$ ipython --no-banner

In [1]: import numpy as np

In [2]: np.set_printoptions(precision=2, suppress=True, linewidth=200)

In [3]: def rd(a):
   ...:     return np.round(a, 2) + 0
   ...: 

In [4]: mat = np.load("layer18.npy")

In [5]: rd(mat)
Out[5]: 
array([[-0.54, -0.41, -0.7 , -0.02,  0.23],
       [-0.42, -0.4 ,  0.34, -0.3 , -0.68],
       [ 0.6 , -0.7 , -0.11,  0.35, -0.16],
       [ 0.36,  0.28, -0.59, -0.45, -0.49],
       [ 0.24, -0.32,  0.18, -0.77,  0.47]])

In [6]: A2 = np.array([[1, 2, -2], [1, 2, -3]])

In [7]: C = np.kron(A2, mat)

In [8]: np.linalg.matrix_rank(C)
Out[8]: np.int64(10)

In [9]: x = np.array([2, -1, 0, 2, 2])

In [10]: rd(np.linalg.inv(mat))
Out[10]: 
array([[-0.54, -0.42,  0.6 ,  0.36,  0.24],
       [-0.41, -0.4 , -0.7 ,  0.28, -0.32],
       [-0.7 ,  0.34, -0.11, -0.59,  0.18],
       [-0.02, -0.3 ,  0.35, -0.45, -0.77],
       [ 0.23, -0.68, -0.16, -0.49,  0.47]])

In [11]: 5 - np.linalg.matrix_rank(mat - np.eye(5), tol=1e-8)
Out[11]: np.int64(1)

In [12]: rd(np.linalg.norm(x)), rd(np.linalg.norm(mat @ x))
Out[12]: (np.float64(3.61), np.float64(3.61))

In [13]: rd(mat.T @ (mat @ x))
Out[13]: array([ 2., -1.,  0.,  2.,  2.])

In [14]: rng = np.random.default_rng(94504)

In [15]: idx = rng.permutation(5)

In [16]: idx
Out[16]: array([0, 1, 3, 2, 4])

In [17]: A2 = mat[idx][:, idx]

In [18]: rd(A2)
Out[18]: 
array([[-0.54, -0.41, -0.02, -0.7 ,  0.23],
       [-0.42, -0.4 , -0.3 ,  0.34, -0.68],
       [ 0.36,  0.28, -0.45, -0.59, -0.49],
       [ 0.6 , -0.7 ,  0.35, -0.11, -0.16],
       [ 0.24, -0.32, -0.77,  0.18,  0.47]])

In [19]: rd(np.trace(A2))
Out[19]: np.float64(-1.03)

In [20]: rd(np.sort(np.abs(np.linalg.eigvals(A2))))
Out[20]: array([1., 1., 1., 1., 1.])

In [21]: np.allclose(A2, mat)
Out[21]: False

In [22]: W0 = np.array([[0, 0, 0, 0, 1],
    ...:     [0, 0, 0, 0, 1],
    ...:     [0, 0, 0, 0, 0],
    ...:     [0, 0, 0, 0, 0],
    ...:     [1, 1, 0, 0, 0]])

In [23]: W0
Out[23]: 
array([[0, 0, 0, 0, 1],
       [0, 0, 0, 0, 1],
       [0, 0, 0, 0, 0],
       [0, 0, 0, 0, 0],
       [1, 1, 0, 0, 0]])

In [24]: Uu, sigma, VT = np.linalg.svd(W0)

In [25]: rd(sigma)
Out[25]: array([1.41, 1.41, 0.  , 0.  , 0.  ])

In [26]: np.argmax(sigma[:-1] / (sigma[1:] + 1e-6)) + 1
Out[26]: np.int64(2)

In [27]: A2 = Uu[:, :2] @ np.diag(sigma[:2]) @ VT[:2]

In [28]: A2
Out[28]: 
array([[0., 0., 0., 0., 1.],
       [0., 0., 0., 0., 1.],
       [0., 0., 0., 0., 0.],
       [0., 0., 0., 0., 0.],
       [1., 1., 0., 0., 0.]])

In [29]: np.linalg.matrix_rank(A2)
Out[29]: np.int64(2)

In [30]: rd(np.linalg.norm(W0 - A2, 2)), sigma[2]
Out[30]: (np.float64(0.0), np.float64(0.0))

In [31]: K = np.load("a.npy")

In [32]: K
Out[32]: 
array([[ 13.,   6., -12.,  15., -12.],
       [  6.,   8.,  -8.,  10.,  -8.],
       [-12.,  -8.,  20., -20.,  16.],
       [ 15.,  10., -20.,  29., -20.],
       [-12.,  -8.,  16., -20.,  20.]])

In [33]: idx = rng.permutation(5)

In [34]: A2 = K[:, idx] * rng.choice([-1, 1], 5)

In [35]: A2
Out[35]: 
array([[-12.,  12., -15.,   6., -13.],
       [ -8.,   8., -10.,   8.,  -6.],
       [ 16., -20.,  20.,  -8.,  12.],
       [-20.,  20., -29.,  10., -15.],
       [ 20., -16.,  20.,  -8.,  12.]])

In [36]: Uu, _, VT = np.linalg.svd(K.T @ A2)

In [37]: rd(Uu @ VT)
Out[37]: 
array([[ 0.,  0.,  0.,  0., -1.],
       [ 0.,  0.,  0.,  1.,  0.],
       [ 0., -1.,  0.,  0.,  0.],
       [ 0.,  0., -1.,  0.,  0.],
       [ 1.,  0.,  0.,  0.,  0.]])

In [38]: rd(np.linalg.lstsq(K, A2)[0])
Out[38]: 
array([[ 0.,  0.,  0.,  0., -1.],
       [ 0.,  0.,  0.,  1.,  0.],
       [ 0., -1.,  0.,  0.,  0.],
       [ 0.,  0., -1.,  0.,  0.],
       [ 1.,  0.,  0.,  0.,  0.]])

In [39]: rd(np.abs(np.linalg.svd(K)[2][-1]))
Out[39]: array([0.  , 0.01, 0.42, 0.75, 0.51])

In [40]: np.linalg.cond(K) > 100
Out[40]: np.False_

In [41]: round(np.log10(np.linalg.cond(K)))
Out[41]: 1

In [42]: Uu, sigma, VT = np.linalg.svd(K)

In [43]: np.argmax(sigma[:-1] / (sigma[1:] + 1e-6)) + 1
Out[43]: np.int64(1)

In [44]: A2 = Uu[:, :1] @ np.diag(sigma[:1]) @ VT[:1]

In [45]: rd(np.abs(K - A2).max())
Out[45]: np.float64(3.77)

In [46]: np.linalg.matrix_rank(K, rtol=0.05)
Out[46]: np.int64(5)

In [47]: Lm = np.linalg.cholesky(K)

In [48]: rd(np.diag(Lm) ** 2)
Out[48]: array([13.  ,  5.23,  7.76,  7.03,  5.1 ])

In [49]: np.linalg.eigvalsh(K).min() > 0
Out[49]: np.True_

In [50]: feats = np.load("mat.npy")

In [51]: feats
Out[51]: 
array([[ 0,  2,  0],
       [14, 14,  0],
       [ 0,  0,  7],
       [ 0,  0,  9],
       [ 0,  2,  0],
       [ 0,  0,  9],
       [ 0,  0,  1],
       [18, 17,  0],
       [18, 17,  0],
       [14, 14,  0],
       [ 2,  5,  0],
       [10, 11,  0],
       [ 6,  8,  0],
       [ 2,  5,  0],
       [ 0,  0,  9],
       [18, 17,  0],
       [ 6,  8,  0],
       [14, 14,  0],
       [ 0,  0,  3],
       [14, 14,  0],
       [18, 17,  0],
       [ 0,  0,  1],
       [ 2,  5,  0],
       [ 2,  5,  0],
       [ 0,  0,  3],
       [ 0,  0,  3],
       [ 0,  2,  0],
       [ 0,  0,  9]])

In [52]: C = feats[[9, 7]].astype(float)

In [53]: for _ in range(3):
    ...:     idx = np.linalg.norm(feats[:, None] - C, axis=-1).argmin(axis=1)
    ...:     C = np.array([feats[idx == j].mean(axis=0) for j in range(2)])
    ...: 

In [54]: idx
Out[54]: array([0, 1, 0, 0, 0, 0, 0, 1, 1, 1, 0, 1, 0, 0, 0, 1, 0, 1, 0, 1, 1, 0, 0, 0, 0, 0, 0, 0])

In [55]: np.bincount(idx)
Out[55]: array([19,  9])
